% python3 -q
>>> import numpy as np
>>> import numpy.linalg as la
>>> np.set_printoptions(precision=3, suppress=True, linewidth=140, sign=" ")
>>> F = np.loadtxt("data.csv", delimiter=",")
>>> F
array([[ 2.02,  5.  ,  4.  ,  3.  ,  1.  ,  0.  ,  2.  ,  0.  ,  1.  ,  2.  ],
       [ 1.  ,  4.02,  4.  ,  1.  ,  3.  ,  3.  ,  3.  ,  3.  ,  2.  ,  3.  ],
       [ 4.  ,  0.  ,  1.02,  3.  ,  3.  ,  0.  ,  2.  ,  3.  ,  5.  ,  2.  ],
       [ 3.  ,  5.  ,  1.  ,  0.02,  2.  ,  3.  ,  0.  ,  2.  ,  5.  ,  1.  ],
       [ 5.  ,  1.  ,  4.  ,  1.  ,  4.02,  5.  ,  5.  ,  1.  ,  4.  ,  0.  ],
       [ 1.  ,  5.  ,  4.  ,  2.  ,  4.  ,  0.02,  4.  ,  3.  ,  2.  ,  0.  ],
       [ 2.  ,  4.  ,  3.  ,  1.  ,  1.  ,  1.  ,  1.02,  5.  ,  4.  ,  0.  ],
       [ 0.  ,  3.  ,  3.  ,  1.  ,  2.  ,  2.  ,  5.  ,  4.02,  5.  ,  4.  ],
       [ 3.  ,  4.  ,  2.  ,  4.  ,  5.  ,  1.  ,  4.  ,  3.  ,  3.02,  3.  ],
       [ 2.  ,  5.  ,  4.  ,  3.  ,  1.  ,  0.  ,  2.  ,  0.  ,  1.  ,  2.02]])
>>> rng = np.random.default_rng(828140)
>>> B = F + rng.integers(-2, 3, (10, 9)) @ rng.integers(-2, 3, (9, 10))
>>> B
array([[ 19.02,   9.  ,  -1.  ,   5.  , -11.  ,   0.  ,  -1.  ,  -2.  ,   4.  ,   1.  ],
       [ -1.  ,   1.02,  -1.  ,  -5.  ,   8.  ,   1.  ,   7.  ,  -8.  ,  -6.  ,   4.  ],
       [  3.  ,  -2.  ,   1.02,   6.  ,  -1.  ,  13.  ,   7.  ,  11.  , -11.  ,  -1.  ],
       [  3.  ,  16.  ,   1.  ,   8.02, -11.  ,  12.  ,  -1.  ,   4.  ,   5.  ,   5.  ],
       [ 10.  ,  -1.  ,  -1.  ,   0.  ,   4.02,   2.  ,  -1.  ,  -4.  ,  10.  ,  -6.  ],
       [ -5.  ,   1.  ,   7.  ,  -7.  ,  11.  ,  -0.98,   7.  ,   8.  ,  -5.  ,  -2.  ],
       [  1.  ,  12.  ,   2.  ,  10.  , -16.  ,  15.  ,  -2.98,  16.  , -11.  ,   7.  ],
       [  0.  ,   3.  ,  10.  ,  11.  ,   0.  ,   2.  ,   5.  ,   5.02,   6.  ,  10.  ],
       [  6.  ,  -4.  ,   4.  ,  -1.  ,   1.  ,  -9.  ,   1.  ,   7.  ,   1.02,  -5.  ],
       [  8.  ,  11.  ,  -1.  ,   1.  ,  -7.  ,  -1.  ,   0.  ,  -2.  ,   4.  ,   3.02]])
>>> np.abs(B - F).sum(axis=1)
array([ 49.,  47.,  55.,  48.,  39.,  47.,  87.,  27.,  49.,  36.])
>>> data = np.array([[0.5, -0.2, 0.2, -1.1, 1.2, -0.7, -2.2, 1.1],
...     [0.9, 0.4, -0.6, -0.1, -0.2, 1.2, -0.5, 0.7],
...     [-1.3, -0.5, 1.6, 0.6, -0.7, -0.5, -1.0, -0.2],
...     [0.9, -2.2, 0.2, -2.0, -0.6, -0.5, 1.4, -0.8]])
>>> data[0] = data[2] + 0.1 * rng.normal(size=8)
>>> data
array([[-1.241, -0.47 ,  1.484,  0.584, -0.689, -0.536, -0.931, -0.18 ],
       [ 0.9  ,  0.4  , -0.6  , -0.1  , -0.2  ,  1.2  , -0.5  ,  0.7  ],
       [-1.3  , -0.5  ,  1.6  ,  0.6  , -0.7  , -0.5  , -1.   , -0.2  ],
       [ 0.9  , -2.2  ,  0.2  , -2.   , -0.6  , -0.5  ,  1.4  , -0.8  ]])
>>> x0 = np.array([3, 4, 0, 3, 2, 3, 4, 0])
>>> la.norm(data @ x0) <= la.norm(data, 2) * la.norm(x0) + 1e-9
np.True_
>>> data @ (2 * x0)
array([-21.12,  10.4 , -22.  , -18.4 ])
>>> x0 @ data
Traceback (most recent call last):
  File "<python-input-15>", line 1, in <module>
    x0 @ data
    ~~~^~~~~~
ValueError: matmul: Input operand 1 has a mismatch in its core dimension 0, with gufunc signature (n?,k),(k,m?)->(n?,m?) (size 4 is different from 8)
>>> (data * x0).sum(axis=1)
array([-10.56,   5.2 , -11.  ,  -9.2 ])
>>> np.sign((data @ x0).round(6))
array([-1.,  1., -1., -1.])
>>> u, v = data[3], data[0]
>>> round(float(u @ v), 3)
-1.43
>>> p = (u @ v) / (u @ u) * u
>>> p
array([-0.1  ,  0.244, -0.022,  0.222,  0.067,  0.055, -0.155,  0.089])
>>> v - p
array([-1.141, -0.714,  1.506,  0.362, -0.755, -0.592, -0.775, -0.269])
>>> np.round(la.norm(data[2], 1), 3), round(float(la.norm(data[2], np.inf)), 3)
(np.float64(6.4), 1.6)
>>> round(la.norm(data, "nuc"), 3)
np.float64(8.786)
>>> la.norm(data, axis=1)
array([ 2.442,  1.887,  2.577,  3.592])
>>> round(la.norm(data) ** 2 / la.norm(data, 2) ** 2, 3)
np.float64(1.939)
>>> np.round(data[2] @ data[0], 3)
np.float64(6.289)
>>> round(float(la.norm(data, 1)), 3), round(float(la.norm(data, np.inf)), 3)
(4.341, 8.6)
>>> B = np.array([[1, 1],
...     [-1, -2],
...     [-3, 1],
...     [-1, -3],
...     [-3, -1],
...     [3, 3],
...     [2, -1],
...     [-1, 0]])
>>> np.einsum("ik,kj->ji", data, B)
array([[-7.028,  4.9  , -7.4  ,  8.4  ],
       [-0.557,  4.1  , -0.3  ,  9.2  ]])
>>> la.matrix_rank(np.vstack([data, B.T]))
np.int64(6)
>>> B.T @ data.T
array([[-7.028,  4.9  , -7.4  ,  8.4  ],
       [-0.557,  4.1  , -0.3  ,  9.2  ]])
>>> np.einsum("ik,kj->ij", data, B)
array([[-7.028, -0.557],
       [ 4.9  ,  4.1  ],
       [-7.4  , -0.3  ],
       [ 8.4  ,  9.2  ]])
>>> np.vstack([data, B.T]).shape
(6, 8)
>>> np.einsum("ij,ij->i", data, data)
array([  5.962,   3.56 ,   6.64 ,  12.9  ])
>>> np.einsum("ij->j", data)
array([-0.741, -2.77 ,  2.684, -0.916, -2.189, -0.336, -1.031, -0.48 ])
>>> M = np.array([[6, 0, 6, 8, 8, 6],
...     [6, 0, 2, 0, 8, 6],
...     [3, 1, 8, 5, 0, 2],
...     [4, 0, 4, 2, 2, 8],
...     [3, 7, 1, 2, 9, 3],
...     [4, 4, 1, 4, 3, 0],
...     [7, 2, 2, 3, 1, 9],
...     [0, 0, 4, 5, 3, 5],
...     [6, 0, 2, 4, 0, 0],
...     [6, 2, 0, 9, 6, 6]])
>>> M[3] = M[1]
>>> M
array([[ 6,  0,  6,  8,  8,  6],
       [ 6,  0,  2,  0,  8,  6],
       [ 3,  1,  8,  5,  0,  2],
       [ 6,  0,  2,  0,  8,  6],
       [ 3,  7,  1,  2,  9,  3],
       [ 4,  4,  1,  4,  3,  0],
       [ 7,  2,  2,  3,  1,  9],
       [ 0,  0,  4,  5,  3,  5],
       [ 6,  0,  2,  4,  0,  0],
       [ 6,  2,  0,  9,  6,  6]])
>>> t3 = np.stack([M, 2 * M, M[::-1]])
>>> np.einsum("bij,cij->bc", t3, t3)
array([[ 1302,  2604,   966],
       [ 2604,  5208,  1932],
       [  966,  1932,  1302]])
>>> la.matrix_rank(t3)
array([ 6,  6,  6])
>>> la.matrix_rank(t3.reshape(3, -1))
np.int64(2)
>>> t3.sum(axis=0)
array([[ 24,   2,  18,  33,  30,  24],
       [ 24,   0,   8,   4,  24,  18],
       [  9,   3,  28,  20,   3,  11],
       [ 25,   2,   8,   3,  25,  27],
       [ 13,  25,   4,  10,  30,   9],
       [ 15,  19,   4,  14,  18,   3],
       [ 27,   6,   8,   9,  11,  33],
       [  3,   1,  20,  20,   9,  17],
       [ 24,   0,   8,  12,   8,   6],
       [ 24,   6,   6,  35,  26,  24]])
>>> B = M / np.sqrt((M ** 2).mean(axis=1, keepdims=True))
>>> la.matrix_rank(M - M.mean(axis=1, keepdims=True))
np.int64(5)
>>> B = M / la.norm(M, axis=1, keepdims=True)
>>> cov = B @ B.T
>>> round(float(np.degrees(np.arccos(np.clip(cov[9, 4], -1, 1)))), 3)
44.768
>>> (cov - 2 * np.eye(10)).round(6).argmax(axis=1)
array([ 9,  3,  7,  1,  5,  9,  9,  0,  5,  0])
>>> np.argwhere(np.triu(np.abs(cov) > 0.95, 1))
array([[ 1,  3]])
>>> cov[9]
array([ 0.9  ,  0.73 ,  0.546,  0.73 ,  0.71 ,  0.813,  0.787,  0.773,  0.693,  1.   ])
>>> P = M @ la.solve(M.T @ M, M.T)
>>> np.round(la.eigvalsh(P), 3) + 0
array([ 0.,  0.,  0.,  0.,  1.,  1.,  1.,  1.,  1.,  1.])
>>> np.round(P @ M[:, 0], 3) + 0
array([ 6.,  6.,  3.,  6.,  3.,  4.,  7.,  0.,  6.,  6.])
>>> B = np.c_[M[:, :5] @ np.array([[-1, -1, 2, 0, 1],
...     [-2, -1, -2, -2, -1],
...     [2, 1, -1, -2, -1],
...     [0, 0, 0, -1, 0],
...     [-1, 1, -2, 2, -2]]), np.array([-1, -1, -1, 1, 3, -1, 1, -3, -3, 3])]
>>> B
array([[ -2,   8, -10,  -4, -16,  -1],
       [-10,   4,  -6,  12, -12,  -1],
       [ 11,   4,  -4, -23,  -6,  -1],
       [-10,   4,  -6,  12, -12,   1],
       [-24,   0, -27,   0, -23,   3],
       [-13,  -4,  -7,  -8,  -7,  -1],
       [ -8,  -6,   6,  -9,   1,   1],
       [  5,   7, -10,  -7, -10,  -3],
       [ -2,  -4,  10,  -8,   4,  -3],
       [-16,  -2,  -4,  -1,  -8,   3]])
>>> np.round(la.norm(B - M @ la.lstsq(M, B)[0], axis=0), 3) + 0
array([ 0.   ,  0.   ,  0.   ,  0.   ,  0.   ,  4.396])
>>> la.matrix_rank(np.c_[M, B])
np.int64(7)
>>> np.round(la.lstsq(M, B[:, 0])[0], 3) + 0
array([-1., -2.,  2.,  0., -1.,  0.])
